>>> import numpy as np
>>> np.set_printoptions(suppress=True, linewidth=160)
>>> K = np.load("x.npy")
>>> K
array([[-3,  1, -3,  1, -3,  1],
       [-1,  1, -1,  1, -1,  1],
       [ 1,  0,  1,  0,  1,  0],
       [-3,  1, -3,  1, -3,  1],
       [-1,  1, -1,  1, -1,  1],
       [ 1,  0,  1,  0,  1,  0]])
>>> # column 2 repeats column 0
>>> C2 = K.T @ K
>>> np.round(np.linalg.eigvalsh(C2)[::-1], 4) + 0
array([75.1248,  2.8752,  0.    ,  0.    ,  0.    ,  0.    ])
>>> (K @ K.T).shape
(6, 6)
>>> np.allclose(C2, C2.T)
True
>>> C2
array([[22, -8, 22, -8, 22, -8],
       [-8,  4, -8,  4, -8,  4],
       [22, -8, 22, -8, 22, -8],
       [-8,  4, -8,  4, -8,  4],
       [22, -8, 22, -8, 22, -8],
       [-8,  4, -8,  4, -8,  4]])
>>> np.trace(C2), (K ** 2).sum()
(np.int64(78), np.int64(78))
>>> np.unique(K.round(6), axis=0).shape
(3, 6)
>>> np.abs(np.diag(np.linalg.qr(K)[1])) > 1e-9
array([ True,  True, False, False, False, False])
>>> np.linalg.lstsq(K[:-1].T, K[-1])[2]
np.int32(2)
>>> np.round(K @ np.linalg.pinv(K) @ K, 4) + 0
array([[-3.,  1., -3.,  1., -3.,  1.],
       [-1.,  1., -1.,  1., -1.,  1.],
       [ 1.,  0.,  1.,  0.,  1.,  0.],
       [-3.,  1., -3.,  1., -3.,  1.],
       [-1.,  1., -1.,  1., -1.,  1.],
       [ 1.,  0.,  1.,  0.,  1.,  0.]])
>>> try:
...     np.linalg.inv(K)
... except np.linalg.LinAlgError as e:
...     print(repr(e))
... 
LinAlgError('Singular matrix')
>>> left, sigma = np.linalg.svd(K)
Traceback (most recent call last):
  File "<python-input-16>", line 1, in <module>
    left, sigma = np.linalg.svd(K)
    ^^^^^^^^^^^
ValueError: too many values to unpack (expected 2)
>>> left, sigma, VT = np.linalg.svd(K, full_matrices=False)
>>> sigma.round(4) + 0
array([8.6675, 1.6956, 0.    , 0.    , 0.    , 0.    ])
>>> np.round(left.T @ K @ VT.T, 4) + 0
array([[8.6675, 0.    , 0.    , 0.    , 0.    , 0.    ],
       [0.    , 1.6956, 0.    , 0.    , 0.    , 0.    ],
       [0.    , 0.    , 0.    , 0.    , 0.    , 0.    ],
       [0.    , 0.    , 0.    , 0.    , 0.    , 0.    ],
       [0.    , 0.    , 0.    , 0.    , 0.    , 0.    ],
       [0.    , 0.    , 0.    , 0.    , 0.    , 0.    ]])
>>> left.shape, sigma.shape, VT.shape
((6, 6), (6,), (6, 6))
>>> np.round(VT @ VT.T, 4) + 0
array([[1., 0., 0., 0., 0., 0.],
       [0., 1., 0., 0., 0., 0.],
       [0., 0., 1., 0., 0., 0.],
       [0., 0., 0., 1., 0., 0.],
       [0., 0., 0., 0., 1., 0.],
       [0., 0., 0., 0., 0., 1.]])
>>> np.round(sigma / sigma[0], 4) + 0
array([1.    , 0.1956, 0.    , 0.    , 0.    , 0.    ])
>>> np.allclose(left * sigma @ VT, K)
True
>>> np.round(np.cumsum(sigma ** 2) / np.sum(sigma ** 2), 4)
array([0.9631, 1.    , 1.    , 1.    , 1.    , 1.    ])
